% python3 -q
>>> import numpy as np
>>> import numpy.linalg as la
>>> np.set_printoptions(suppress=True, linewidth=140)
>>> def rnd(a):
...     return np.round(a, 2) + 0
... 
>>> rng = np.random.default_rng(78)
>>> M = rng.normal(size=(33, 5))
>>> M = 10 * M / la.norm(M, axis=1, keepdims=True)
>>> rnd(M)
array([[-4.31,  2.52, -2.43, -6.97,  4.53],
       [-1.27,  0.17,  2.68,  9.38, -1.78],
       [ 2.3 ,  3.85,  1.16,  4.96,  7.35],
       [ 5.2 ,  2.57,  7.26,  2.32,  2.89],
       [ 1.91,  4.41,  0.05,  8.76,  0.31],
       [ 7.91,  0.94, -4.47, -3.96, -0.93],
       [-2.22,  5.64,  5.43, -5.47, -1.96],
       [ 1.6 , -6.09,  2.96, -4.84,  5.31],
       [-1.66,  8.85, -0.37, -0.01,  4.34],
       [-1.96, -2.3 ,  1.77,  7.64, -5.43],
       [ 2.39,  0.23,  5.25, -0.39,  8.16],
       [ 6.07,  0.68, -0.71,  5.46,  5.69],
       [-5.12,  0.38,  1.4 ,  6.01, -5.97],
       [ 0.75, -3.37,  0.64, -9.15,  1.99],
       [ 5.73,  1.9 ,  1.7 ,  1.36,  7.67],
       [ 0.35, -8.3 ,  0.45,  4.14,  3.69],
       [ 2.88, -3.35,  1.52, -1.39, -8.73],
       [ 3.49,  5.3 ,  2.92,  7.  ,  1.47],
       [ 3.73, -2.42, -7.44, -4.3 ,  2.52],
       [-1.56, -4.69, -0.57,  6.85,  5.32],
       [ 8.11,  1.67, -3.79,  1.35,  3.9 ],
       [ 1.46,  9.69, -1.51, -1.31, -0.19],
       [-6.57,  1.48, -6.75, -0.9 , -2.88],
       [ 2.43,  5.04, -7.01,  2.72, -3.48],
       [ 2.49, -4.23,  5.06,  7.08,  0.48],
       [-4.39, -1.12, -6.58,  1.79,  5.74],
       [-2.65,  4.29,  3.59, -0.01,  7.86],
       [ 4.2 , -0.57,  4.66,  4.81,  6.09],
       [ 0.29,  3.56,  1.01,  4.5 ,  8.12],
       [ 5.96, -2.61, -0.81, -6.15, -4.37],
       [-6.26,  1.29,  1.27, -4.79, -5.88],
       [-0.65,  7.68,  3.16,  5.11,  2.13],
       [ 8.86,  3.02, -0.2 , -2.4 , -2.58]])
>>> z = rng.permutation(5)
>>> Y = M[:, z] * rng.choice([-1, 1], 5)
>>> rnd(Y)
array([[-6.97,  2.52,  4.31, -2.43, -4.53],
       [ 9.38,  0.17,  1.27,  2.68,  1.78],
       [ 4.96,  3.85, -2.3 ,  1.16, -7.35],
       [ 2.32,  2.57, -5.2 ,  7.26, -2.89],
       [ 8.76,  4.41, -1.91,  0.05, -0.31],
       [-3.96,  0.94, -7.91, -4.47,  0.93],
       [-5.47,  5.64,  2.22,  5.43,  1.96],
       [-4.84, -6.09, -1.6 ,  2.96, -5.31],
       [-0.01,  8.85,  1.66, -0.37, -4.34],
       [ 7.64, -2.3 ,  1.96,  1.77,  5.43],
       [-0.39,  0.23, -2.39,  5.25, -8.16],
       [ 5.46,  0.68, -6.07, -0.71, -5.69],
       [ 6.01,  0.38,  5.12,  1.4 ,  5.97],
       [-9.15, -3.37, -0.75,  0.64, -1.99],
       [ 1.36,  1.9 , -5.73,  1.7 , -7.67],
       [ 4.14, -8.3 , -0.35,  0.45, -3.69],
       [-1.39, -3.35, -2.88,  1.52,  8.73],
       [ 7.  ,  5.3 , -3.49,  2.92, -1.47],
       [-4.3 , -2.42, -3.73, -7.44, -2.52],
       [ 6.85, -4.69,  1.56, -0.57, -5.32],
       [ 1.35,  1.67, -8.11, -3.79, -3.9 ],
       [-1.31,  9.69, -1.46, -1.51,  0.19],
       [-0.9 ,  1.48,  6.57, -6.75,  2.88],
       [ 2.72,  5.04, -2.43, -7.01,  3.48],
       [ 7.08, -4.23, -2.49,  5.06, -0.48],
       [ 1.79, -1.12,  4.39, -6.58, -5.74],
       [-0.01,  4.29,  2.65,  3.59, -7.86],
       [ 4.81, -0.57, -4.2 ,  4.66, -6.09],
       [ 4.5 ,  3.56, -0.29,  1.01, -8.12],
       [-6.15, -2.61, -5.96, -0.81,  4.37],
       [-4.79,  1.29,  6.26,  1.27,  5.88],
       [ 5.11,  7.68,  0.65,  3.16, -2.13],
       [-2.4 ,  3.02, -8.86, -0.2 ,  2.58]])
>>> U, _, Vt = la.svd(M.T @ Y)
>>> z
array([3, 1, 0, 2, 4])
>>> rnd(la.lstsq(M, Y)[0])
array([[ 0.,  0., -1.,  0.,  0.],
       [ 0.,  1.,  0.,  0.,  0.],
       [ 0.,  0.,  0.,  1.,  0.],
       [ 1.,  0.,  0.,  0.,  0.],
       [ 0.,  0.,  0.,  0., -1.]])
>>> Ac = M - M.mean(axis=0)
>>> evecs = la.svd(Ac)[2][:1]
>>> Y = Ac - Ac @ evecs.T @ evecs
>>> la.norm(Y, axis=1).round(6).argmax()
np.int64(12)
>>> rnd(Y.std(axis=0))
array([4.03, 4.09, 3.31, 2.58, 3.87])
>>> m1 = np.loadtxt("block18.csv", delimiter=",")
>>> m1
array([[ 5.,  5.,  5.,  5.,  5.,  5.,  5.,  5.,  5.],
       [ 5., 10., 10., 10., 10., 10., 10., 10., 10.],
       [ 5., 10., 15., 15., 15., 15., 15., 15., 15.],
       [ 5., 10., 15., 20., 20., 20., 20., 20., 20.],
       [ 5., 10., 15., 20., 25., 25., 25., 25., 25.],
       [ 5., 10., 15., 20., 25., 30., 30., 30., 30.],
       [ 5., 10., 15., 20., 25., 30., 35., 35., 35.],
       [ 5., 10., 15., 20., 25., 30., 35., 40., 40.],
       [ 5., 10., 15., 20., 25., 30., 35., 40., 45.]])
>>> # symmetric, so the eigenvalues are real
>>> vals, evecs = la.eigh(m1)
>>> rnd(la.eigvalsh(m1 + -3 * np.eye(9)))
array([ -1.72,  -1.6 ,  -1.38,  -0.99,  -0.27,   1.18,   4.75,  17.74, 180.3 ])
>>> rnd(evecs.T @ m1 @ evecs)
array([[  1.28,   0.  ,   0.  ,   0.  ,   0.  ,   0.  ,   0.  ,   0.  ,   0.  ],
       [  0.  ,   1.4 ,   0.  ,   0.  ,   0.  ,   0.  ,   0.  ,   0.  ,   0.  ],
       [  0.  ,   0.  ,   1.62,   0.  ,   0.  ,   0.  ,   0.  ,   0.  ,   0.  ],
       [  0.  ,   0.  ,   0.  ,   2.01,   0.  ,   0.  ,   0.  ,   0.  ,   0.  ],
       [  0.  ,   0.  ,   0.  ,   0.  ,   2.73,   0.  ,   0.  ,   0.  ,   0.  ],
       [  0.  ,   0.  ,   0.  ,   0.  ,   0.  ,   4.18,   0.  ,   0.  ,   0.  ],
       [  0.  ,   0.  ,   0.  ,   0.  ,   0.  ,   0.  ,   7.75,   0.  ,   0.  ],
       [  0.  ,   0.  ,   0.  ,   0.  ,   0.  ,   0.  ,   0.  ,  20.74,   0.  ],
       [  0.  ,   0.  ,   0.  ,   0.  ,   0.  ,   0.  ,   0.  ,   0.  , 183.3 ]])
>>> rnd(la.eigvalsh(m1 @ m1))
array([    1.65,     1.95,     2.61,     4.03,     7.43,    17.46,    60.01,   430.25, 33599.61])
